$ python -q
>>> import numpy as np
>>> from numpy import linalg as LA
>>> np.set_printoptions(precision=2, suppress=True, linewidth=160)
>>> u = np.array([2, 0, 1])
>>> v = np.array([-1, 7, 1, -4])
>>> K = np.outer(u, v)
>>> K
array([[-2, 14,  2, -8],
       [ 0,  0,  0,  0],
       [-1,  7,  1, -4]])
>>> # rows and columns are dependent
>>> left, s, Vh = LA.svd(K)
>>> V = Vh[:(s > 1e-8).sum()]
>>> rng = np.random.default_rng(362543)
>>> x0 = K[0] + 4 * K[1] + rng.integers(2) * np.eye(4)[2]
>>> x0
array([-2., 14.,  2., -8.])
>>> np.allclose(V.T @ V @ x0, x0)
True
>>> [round(float(x), 2) for x in LA.svd(K, compute_uv=False)[:3]]
[18.3, 0.0, 0.0]
>>> np.round(LA.norm(K, 2) / LA.norm(K), 2)
np.float64(1.0)
>>> np.argsort(-LA.norm(K, axis=0).round(6), kind="stable")[:3]
array([1, 3, 0])
>>> rank = LA.matrix_rank(K)
>>> rank
np.int64(1)
>>> ns = LA.svd(K)[2][rank:].T
>>> print(np.allclose(K @ ns, 0))
True
>>> [int(LA.matrix_rank(K[:i])) for i in range(1, len(K) + 1)]
[1, 1, 1]
>>> left, s, Vh = LA.svd(K)
>>> s.round(2) + 0
array([18.3,  0. ,  0. ])
>>> out = left[:, :1] @ np.diag(s[:1]) @ Vh[:1]
>>> LA.matrix_rank(K, rtol=0.05)
np.int64(1)
>>> print(round(float(LA.norm(K - out, 2)), 2), round(float(s[1]), 2))
0.0 0.0
>>> out = np.array([[4, 5, 5], [5, 0, 2], [2, 1, 0], [0, 1, 0]])
>>> LA.matrix_rank(K @ out)
np.int64(1)
>>> np.vstack([K, out.T]).shape
(6, 4)
>>> print(np.einsum("ik,kj->ij", K, out))
[[ 66 -16  18]
 [  0   0   0]
 [ 33  -8   9]]
>>> np.einsum("ij,ij->i", K, K)
array([268,   0,  67])
>>> K @ out
array([[ 66, -16,  18],
       [  0,   0,   0],
       [ 33,  -8,   9]])
>>> out.T @ K.T
array([[ 66,   0,  33],
       [-16,   0,  -8],
       [ 18,   0,   9]])
>>> F = np.loadtxt("m.csv", delimiter=",")
>>> F
array([[ 2.,  5.,  4., -2.],
       [ 0., -1., -3., -3.],
       [ 0.,  3., -3., -3.],
       [ 0.,  2., -1.,  0.]])
>>> x0 = np.array([0, 1, 2, 1])
>>> rhs = F @ x0
>>> rhs
array([ 11., -10.,  -6.,   0.])
>>> LA.solve(F, F[:, 3])
array([ 0.,  0., -0.,  1.])
>>> print(np.round(LA.solve(F.T, F[0]), 2) + 0)
[1. 0. 0. 0.]
>>> print(np.round(LA.solve(F, rhs), 2) + 0)
[0. 1. 2. 1.]
>>> np.round(LA.solve(F, rhs + F[:, 1]), 2) + 0
array([0., 2., 2., 1.])
>>> labels = rng.integers(0, 2, 4)
>>> feats = (labels[:, None] == labels) * 3 + np.eye(4)
>>> feats
array([[4., 0., 0., 0.],
       [0., 4., 3., 3.],
       [0., 3., 4., 3.],
       [0., 3., 3., 4.]])
>>> LA.matrix_power(feats, 4)
array([[ 256.,    0.,    0.,    0.],
       [   0., 3334., 3333., 3333.],
       [   0., 3333., 3334., 3333.],
       [   0., 3333., 3333., 3334.]])
>>> print(round(np.abs(LA.eigvals(feats)).max(), 2))
10.0
>>> np.allclose(feats @ feats.T, feats.T @ feats)
True
>>> print(np.sort(np.abs(LA.eigvals(feats))))
[ 1.  1.  4. 10.]
>>> assert feats == feats.T
Traceback (most recent call last):
  File "<python-input-50>", line 1, in <module>
    assert feats == feats.T
           ^^^^^^^^^^^^^^^^
ValueError: The truth value of an array with more than one element is ambiguous. Use a.any() or a.all()
>>> round(LA.det(feats), 2)
np.float64(40.0)
>>> print((feats - feats.T) / 2)
[[0. 0. 0. 0.]
 [0. 0. 0. 0.]
 [0. 0. 0. 0.]
 [0. 0. 0. 0.]]
>>> np.trace(feats)
np.float64(16.0)
>>> evals, V = LA.eigh(feats)
>>> x0 = np.array([-2, -2, 2, 0])
>>> (np.sign(V[:, -1].round(6)) == np.sign(V[0, -1].round(6))).astype(int)
array([1, 0, 0, 0])
>>> print(x0 @ feats @ x0 / (x0 @ x0), round(float(evals[0]), 2), evals[-1])
2.0 1.0 10.0
>>> x0 @ feats @ x0
np.float64(24.0)
>>> V * np.maximum(evals, 0) @ V.T
array([[4., 0., 0., 0.],
       [0., 4., 3., 3.],
       [0., 3., 4., 3.],
       [0., 3., 3., 4.]])
>>> V * np.abs(evals) @ V.T
array([[4., 0., 0., 0.],
       [0., 4., 3., 3.],
       [0., 3., 4., 3.],
       [0., 3., 3., 4.]])
>>> np.abs(feats).sum(axis=1).max(), np.abs(evals).max()
(np.float64(10.0), np.float64(10.0))
>>> V * np.sqrt(evals) @ V.T
array([[2.  , 0.  , 0.  , 0.  ],
       [0.  , 1.72, 0.72, 0.72],
       [0.  , 0.72, 1.72, 0.72],
       [0.  , 0.72, 0.72, 1.72]])
>>> M = np.load("dump.npy")
>>> M
array([[-0.65,  0.61, -0.02,  0.46],
       [-0.5 , -0.66, -0.54,  0.14],
       [ 0.  ,  0.43, -0.68, -0.59],
       [ 0.57,  0.11, -0.49,  0.64]])
>>> # columns are unit length and at right angles
>>> u = np.array([4, 4, 5, 2])
>>> out = M + np.outer(u, np.eye(4)[3])
>>> print(LA.matrix_rank(LA.inv(out) - LA.inv(M), tol=1e-8))
1
>>> np.round(LA.det(out) / LA.det(M), 2), round(float(1 + LA.solve(M, u)[3]), 2)
(np.float64(1.73), 1.73)
>>> LA.matrix_rank(out - M)
np.int64(1)
>>> print(out)
[[-0.65  0.61 -0.02  4.46]
 [-0.5  -0.66 -0.54  4.14]
 [ 0.    0.43 -0.68  4.41]
 [ 0.57  0.11 -0.49  2.64]]
>>> hat = np.triu(np.array([[2, -2, 2, 1], [-2, -1, -2, 1], [1, 2, -1, 0], [1, 2, 0, 0]]), 1) + np.eye(4)
>>> out = hat @ F @ LA.inv(hat)
>>> LA.matrix_rank(out)
np.int64(4)
>>> out
array([[  2.,  19.,  37., -23.],
       [  0.,  -5.,  -8.,   8.],
       [  0.,   3.,   3.,  -6.],
       [  0.,   2.,   3.,  -2.]])
>>> print(np.poly(out))
[  1.   2.   7. -42.  24.]
>>> m1 = np.load("a.npy")
>>> m1
array([[-1, -3,  1,  2],
       [ 2, -6,  2,  1],
       [-2, -3,  1,  1],
       [-2,  3, -1, -2]])
>>> left, s, Vh = LA.svd(m1)
>>> V = Vh[:(s > 1e-8).sum()]
>>> x0 = m1[2] + 2 * m1[3] + rng.integers(2) * np.eye(4)[2]
>>> print(x0)
[-6.  3.  0. -3.]
>>> print(np.round(V.T @ V, 2) + 0)
[[ 1.   0.   0.   0. ]
 [ 0.   0.9 -0.3  0. ]
 [ 0.  -0.3  0.1  0. ]
 [ 0.   0.   0.   1. ]]
>>> np.diag(V.T @ V)
array([1. , 0.9, 0.1, 1. ])
>>> np.round(LA.norm(x0 - V.T @ V @ x0), 2)
np.float64(0.95)
>>> print(np.allclose(V.T @ V @ x0, x0))
False
>>> feats[2] @ feats[0]
np.float64(0.0)
>>> print(round(LA.norm(feats, 2), 2))
10.0
>>> print(LA.norm(feats, axis=0))
[4.   5.83 5.83 5.83]
>>> round(LA.norm(feats[2], 1), 2), np.round(LA.norm(feats[2], np.inf), 2)
(np.float64(10.0), np.float64(4.0))
>>> LA.norm(feats, axis=1)
array([4.  , 5.83, 5.83, 5.83])
